% python3 -q
>>> import numpy as np
>>> from numpy import linalg as LA
>>> np.set_printoptions(precision=2, suppress=True, linewidth=140)
>>> def rnd(a):
...     return np.round(a, 2) + 0
... 
>>> A = np.load("arr.npy")
>>> A
array([[ 7.64,  1.9 ,  0.4 ],
       [ 1.96,  0.5 ,  0.1 ],
       [-1.2 , -0.3 ,  0.5 ],
       [-6.01, -1.5 ,  0.4 ],
       [ 1.17,  0.3 , -2.9 ],
       [-2.77, -0.7 ,  0.1 ],
       [-0.4 , -0.1 , -1.6 ],
       [-2.37, -0.6 ,  0.9 ],
       [ 4.03,  1.  , -0.6 ],
       [ 4.83,  1.2 , -0.3 ],
       [-1.18, -0.3 ,  0.9 ],
       [ 4.91,  1.2 , -0.1 ],
       [-1.63, -0.4 ,  0.7 ],
       [-3.6 , -0.9 ,  1.6 ],
       [-3.63, -0.9 ,  0.1 ],
       [-4.41, -1.1 ,  0.3 ],
       [ 1.94,  0.5 , -1.4 ],
       [-2.73, -0.7 ,  0.  ],
       [ 4.85,  1.2 , -0.5 ],
       [ 5.11,  1.3 , -1.4 ],
       [-0.77, -0.2 ,  1.  ]])
>>> # column 0 is much longer than the rest
>>> z = A[:, 2] > np.median(A[:, 2])
>>> r0 = A[z].mean(axis=0) - A[~z].mean(axis=0)
>>> rnd(r0)
array([-3.11, -0.78,  1.45])
>>> z.astype(int)
array([1, 0, 1, 1, 0, 0, 0, 1, 0, 0, 1, 0, 1, 1, 0, 1, 0, 0, 0, 0, 1])
>>> ((A - A.mean(axis=0)) @ r0 > 0).astype(int)
array([0, 0, 1, 1, 0, 1, 1, 1, 0, 0, 1, 0, 1, 1, 1, 1, 0, 1, 0, 0, 1])
>>> rng = np.random.default_rng(18076)
>>> Y = A + rng.integers(-2, 3, (21, 2)) @ rng.integers(-2, 3, (2, 3))
>>> rnd(Y)
array([[ 9.64, -0.1 , -0.6 ],
       [ 5.96,  4.5 , -3.9 ],
       [-9.2 , -0.3 ,  6.5 ],
       [-6.01,  6.5 , -1.6 ],
       [-0.83, -1.7 , -0.9 ],
       [-0.77,  1.3 , -1.9 ],
       [ 3.6 , -4.1 , -3.6 ],
       [-2.37,  3.4 , -0.1 ],
       [ 6.03,  7.  , -3.6 ],
       [ 8.83,  1.2 , -3.3 ],
       [ 0.82,  5.7 , -2.1 ],
       [ 2.91,  7.2 , -0.1 ],
       [-1.63, -8.4 ,  2.7 ],
       [-3.6 , -8.9 ,  3.6 ],
       [-3.63,  3.1 , -0.9 ],
       [-0.41,  2.9 , -3.7 ],
       [ 3.94, -5.5 , -1.4 ],
       [ 3.27, -2.7 , -4.  ],
       [ 4.85,  1.2 , -0.5 ],
       [ 3.11, -0.7 ,  0.6 ],
       [ 3.23, -4.2 , -1.  ]])
>>> rnd(Y - A)
array([[ 2., -2., -1.],
       [ 4.,  4., -4.],
       [-8.,  0.,  6.],
       [ 0.,  8., -2.],
       [-2., -2.,  2.],
       [ 2.,  2., -2.],
       [ 4., -4., -2.],
       [ 0.,  4., -1.],
       [ 2.,  6., -3.],
       [ 4.,  0., -3.],
       [ 2.,  6., -3.],
       [-2.,  6.,  0.],
       [ 0., -8.,  2.],
       [ 0., -8.,  2.],
       [ 0.,  4., -1.],
       [ 4.,  4., -4.],
       [ 2., -6.,  0.],
       [ 6., -2., -4.],
       [ 0.,  0.,  0.],
       [-2., -2.,  2.],
       [ 4., -4., -2.]])
>>> LA.matrix_rank(Y - A, tol=1e-8)
np.int64(2)
>>> r0 = np.array([-2, 1, -1])
>>> rnd(np.correlate(Y[13], Y[12], "full"))
array([ -9.72,   6.21,  90.35, -15.73,  -5.87])
>>> rnd(np.polyval(r0, Y[13]))
array([ -30.52, -168.32,  -23.32])
>>> rnd(np.convolve(Y[13], r0))
array([  7.2,  14.2, -12.5,  12.5,  -3.6])
